>>> import numpy as np
>>> np.set_printoptions(precision=2, suppress=True, linewidth=140)
>>> J = np.load("arr.npy")
>>> J
array([[0, 0, 1, 0, 0, 0, 0, 3, 0],
       [0, 1, 0, 2, 1, 3, 2, 0, 3],
       [2, 0, 3, 0, 0, 0, 0, 3, 0],
       [0, 1, 0, 2, 1, 1, 2, 0, 2],
       [0, 3, 0, 0, 0, 3, 0, 0, 1],
       [0, 0, 0, 3, 0, 2, 1, 0, 2],
       [0, 3, 0, 1, 3, 0, 0, 0, 3],
       [0, 0, 1, 0, 0, 0, 0, 3, 0],
       [0, 3, 0, 0, 3, 3, 2, 0, 3]])
>>> th = np.radians(135)
>>> r_ = np.eye(9)
>>> r_[3, 3] = r_[4, 4] = np.cos(th)
>>> r_[3, 4], r_[4, 3] = -np.sin(th), np.sin(th)
>>> r_
array([[ 1.  ,  0.  ,  0.  ,  0.  ,  0.  ,  0.  ,  0.  ,  0.  ,  0.  ],
       [ 0.  ,  1.  ,  0.  ,  0.  ,  0.  ,  0.  ,  0.  ,  0.  ,  0.  ],
       [ 0.  ,  0.  ,  1.  ,  0.  ,  0.  ,  0.  ,  0.  ,  0.  ,  0.  ],
       [ 0.  ,  0.  ,  0.  , -0.71, -0.71,  0.  ,  0.  ,  0.  ,  0.  ],
       [ 0.  ,  0.  ,  0.  ,  0.71, -0.71,  0.  ,  0.  ,  0.  ,  0.  ],
       [ 0.  ,  0.  ,  0.  ,  0.  ,  0.  ,  1.  ,  0.  ,  0.  ,  0.  ],
       [ 0.  ,  0.  ,  0.  ,  0.  ,  0.  ,  0.  ,  1.  ,  0.  ,  0.  ],
       [ 0.  ,  0.  ,  0.  ,  0.  ,  0.  ,  0.  ,  0.  ,  1.  ,  0.  ],
       [ 0.  ,  0.  ,  0.  ,  0.  ,  0.  ,  0.  ,  0.  ,  0.  ,  1.  ]])
>>> out = J @ r_.T
>>> out
array([[ 0.  ,  0.  ,  1.  ,  0.  ,  0.  ,  0.  ,  0.  ,  3.  ,  0.  ],
       [ 0.  ,  1.  ,  0.  , -2.12,  0.71,  3.  ,  2.  ,  0.  ,  3.  ],
       [ 2.  ,  0.  ,  3.  ,  0.  ,  0.  ,  0.  ,  0.  ,  3.  ,  0.  ],
       [ 0.  ,  1.  ,  0.  , -2.12,  0.71,  1.  ,  2.  ,  0.  ,  2.  ],
       [ 0.  ,  3.  ,  0.  ,  0.  ,  0.  ,  3.  ,  0.  ,  0.  ,  1.  ],
       [ 0.  ,  0.  ,  0.  , -2.12,  2.12,  2.  ,  1.  ,  0.  ,  2.  ],
       [ 0.  ,  3.  ,  0.  , -2.83, -1.41,  0.  ,  0.  ,  0.  ,  3.  ],
       [ 0.  ,  0.  ,  1.  ,  0.  ,  0.  ,  0.  ,  0.  ,  3.  ,  0.  ],
       [ 0.  ,  3.  ,  0.  , -2.12, -2.12,  3.  ,  2.  ,  0.  ,  3.  ]])
>>> np.unique(out.round(6), axis=0).shape
(8, 9)
>>> round(np.trace(np.linalg.pinv(out) @ out), 2)
np.float64(8.0)
>>> out = np.array([[-5, 0, 5, -1, 0, -1, 5],
...     [3, -2, -5, -1, -1, 3, -1],
...     [-4, -1, -1, -5, -2, -3, -1],
...     [-1, 3, -1, 4, -2, 1, 4],
...     [-3, -1, 5, 1, -1, 0, -3]])
>>> W0 = out.T @ out
>>> W0
array([[ 60,  -2, -50,  15,  10,  25, -19],
       [ -2,  15,   3,  18,  -1,   0,  18],
       [-50,   3,  77,   6,   4, -18,  12],
       [ 15,  18,   6,  44,   2,  17,  14],
       [ 10,  -1,   4,   2,  10,   1,  -2],
       [ 25,   0, -18,  17,   1,  20,  -1],
       [-19,  18,  12,  14,  -2,  -1,  52]])
>>> # rank 5
>>> x = np.array([-1, 0, 2, -2, 3, 1, -1])
>>> h1 = np.maximum(W0 @ x, 0)
>>> h1
array([  0,   0, 174,   0,  27,   0,   0])
>>> W0 * (h1 > 1e-9)[:, None]
array([[  0,   0,   0,   0,   0,   0,   0],
       [  0,   0,   0,   0,   0,   0,   0],
       [-50,   3,  77,   6,   4, -18,  12],
       [  0,   0,   0,   0,   0,   0,   0],
       [ 10,  -1,   4,   2,  10,   1,  -2],
       [  0,   0,   0,   0,   0,   0,   0],
       [  0,   0,   0,   0,   0,   0,   0]])
>>> np.maximum(W0 @ (3 * x), 0)
array([  0,   0, 522,   0,  81,   0,   0])
>>> W0.T @ h1
array([-8430,   495, 13506,  1098,   966, -3105,  2034])
>>> evals, vecs = np.linalg.eigh(W0)
>>> (evals > 1e-8).sum(), (evals < -1e-8).sum()
(np.int64(5), np.int64(0))
>>> np.round(np.linalg.svd(W0, compute_uv=False), 2) + 0
array([134.01,  75.72,  42.98,  15.09,  10.21,   0.  ,   0.  ])
>>> evals.round(2) + 0
array([  0.  ,   0.  ,  10.21,  15.09,  42.98,  75.72, 134.01])
>>> np.round(vecs @ np.diag(evals) @ vecs.T, 2) + 0
array([[ 60.,  -2., -50.,  15.,  10.,  25., -19.],
       [ -2.,  15.,   3.,  18.,  -1.,   0.,  18.],
       [-50.,   3.,  77.,   6.,   4., -18.,  12.],
       [ 15.,  18.,   6.,  44.,   2.,  17.,  14.],
       [ 10.,  -1.,   4.,   2.,  10.,   1.,  -2.],
       [ 25.,   0., -18.,  17.,   1.,  20.,  -1.],
       [-19.,  18.,  12.,  14.,  -2.,  -1.,  52.]])
>>> np.round(np.linalg.eigvalsh(W0 @ W0), 2) + 0
array([    0.  ,     0.  ,   104.3 ,   227.58,  1847.04,  5733.1 , 17957.99])
>>> mat = np.diag(3 * np.array([4, 2, 1, 7, 8])) + np.array([[4, 2, 5, -3, -2],
...     [4, 3, 3, 4, -1],
...     [5, 3, -4, 0, 3],
...     [0, -1, 2, -1, -4],
...     [-1, 4, -1, -3, -3]])
>>> mat
array([[16,  2,  5, -3, -2],
       [ 4,  9,  3,  4, -1],
       [ 5,  3, -1,  0,  3],
       [ 0, -1,  2, 20, -4],
       [-1,  4, -1, -3, 21]])
>>> x = np.array([-1, -2, 0, 2, 2])
>>> h1 = np.maximum(mat @ x, 0)
>>> np.flatnonzero(h1 > 1e-9)
array([3, 4])
>>> h1
array([ 0,  0,  0, 34, 29])
>>> np.maximum(mat @ (3 * x), 0)
array([  0,   0,   0, 102,  87])
>>> x = np.array([1, -1, 0, 1, -3])
>>> np.einsum("ij,j->i", mat, x)
array([ 17,   2,  -7,  33, -71])
>>> mat @ np.ones(5)
array([18., 19., 10., 17., 20.])
>>> (mat * x).sum(axis=1)
array([ 17,   2,  -7,  33, -71])
>>> (mat @ x).argmax()
np.int64(3)
>>> W = np.array([[1, 0, 2, 3, 4, 4],
...     [2, 5, 3, 4, 5, 5],
...     [1, 4, 5, 2, 0, 3],
...     [2, 5, 1, 1, 2, 2],
...     [3, 5, 3, 1, 5, 3],
...     [3, 4, 1, 2, 0, 3],
...     [1, 2, 2, 2, 2, 0],
...     [0, 4, 3, 1, 2, 1],
...     [5, 3, 1, 2, 4, 0]])
>>> b = np.array([0, 0, 0, 2, 0, 0])
>>> H = np.maximum(J @ W + b, 0)
>>> (H > 0).astype(int)
array([[1, 1, 1, 1, 1, 1],
       [1, 1, 1, 1, 1, 1],
       [1, 1, 1, 1, 1, 1],
       [1, 1, 1, 1, 1, 1],
       [1, 1, 1, 1, 1, 1],
       [1, 1, 1, 1, 1, 1],
       [1, 1, 1, 1, 1, 1],
       [1, 1, 1, 1, 1, 1],
       [1, 1, 1, 1, 1, 1]])
>>> cent = np.array([[2, 3], [1, 2], [2, 2], [2, 1], [0, 3], [1, 2]])
>>> W @ cent
array([[16, 30],
       [28, 51],
       [23, 29],
       [15, 29],
       [22, 47],
       [19, 27],
       [12, 19],
       [13, 23],
       [19, 37]])
>>> (H @ cent).round(6).argmax(axis=1)
array([1, 1, 1, 1, 1, 1, 1, 1, 1])
>>> np.round(np.linalg.det(mat[::-1]), 2)
np.float64(-158811.0)
>>> K = np.load("x.npy")
>>> K
array([[-1, -1, -1, -1, -1, -1, -1],
       [-1, -2, -2, -2, -2, -2, -2],
       [-1, -2, -3, -3, -3, -3, -3],
       [-1, -2, -3, -4, -4, -4, -4],
       [-1, -2, -3, -4, -5, -5, -5],
       [-1, -2, -3, -4, -5, -6, -6],
       [-1, -2, -3, -4, -5, -6, -7]])
>>> evals, vecs = np.linalg.eigh(K)
>>> np.linalg.eigvalsh(K @ K)
array([  0.07,   0.09,   0.15,   0.31,   1.  ,   6.85, 523.53])
>>> np.linalg.eigvalsh(K + -3 * np.eye(7))
array([-25.88,  -5.62,  -4.  ,  -3.56,  -3.38,  -3.3 ,  -3.26])
>>> vecs @ np.diag(evals) @ vecs.T
array([[-1., -1., -1., -1., -1., -1., -1.],
       [-1., -2., -2., -2., -2., -2., -2.],
       [-1., -2., -3., -3., -3., -3., -3.],
       [-1., -2., -3., -4., -4., -4., -4.],
       [-1., -2., -3., -4., -5., -5., -5.],
       [-1., -2., -3., -4., -5., -6., -6.],
       [-1., -2., -3., -4., -5., -6., -7.]])
>>> np.unique(evals.round(6) + 0, return_counts=True)[1]
array([1, 1, 1, 1, 1, 1, 1])
>>> np.round(vecs.T @ K @ vecs, 2) + 0
array([[-22.88,   0.  ,   0.  ,   0.  ,   0.  ,   0.  ,   0.  ],
       [  0.  ,  -2.62,   0.  ,   0.  ,   0.  ,   0.  ,   0.  ],
       [  0.  ,   0.  ,  -1.  ,   0.  ,   0.  ,   0.  ,   0.  ],
       [  0.  ,   0.  ,   0.  ,  -0.56,   0.  ,   0.  ,   0.  ],
       [  0.  ,   0.  ,   0.  ,   0.  ,  -0.38,   0.  ,   0.  ],
       [  0.  ,   0.  ,   0.  ,   0.  ,   0.  ,  -0.3 ,   0.  ],
       [  0.  ,   0.  ,   0.  ,   0.  ,   0.  ,   0.  ,  -0.26]])
>>> (evals > 1e-8).sum(), (evals < -1e-8).sum()
(np.int64(0), np.int64(7))
>>> np.round(vecs.T @ vecs, 2) + 0
array([[1., 0., 0., 0., 0., 0., 0.],
       [0., 1., 0., 0., 0., 0., 0.],
       [0., 0., 1., 0., 0., 0., 0.],
       [0., 0., 0., 1., 0., 0., 0.],
       [0., 0., 0., 0., 1., 0., 0.],
       [0., 0., 0., 0., 0., 1., 0.],
       [0., 0., 0., 0., 0., 0., 1.]])
>>> np.linalg.svd(K, compute_uv=False)
array([22.88,  2.62,  1.  ,  0.56,  0.38,  0.3 ,  0.26])
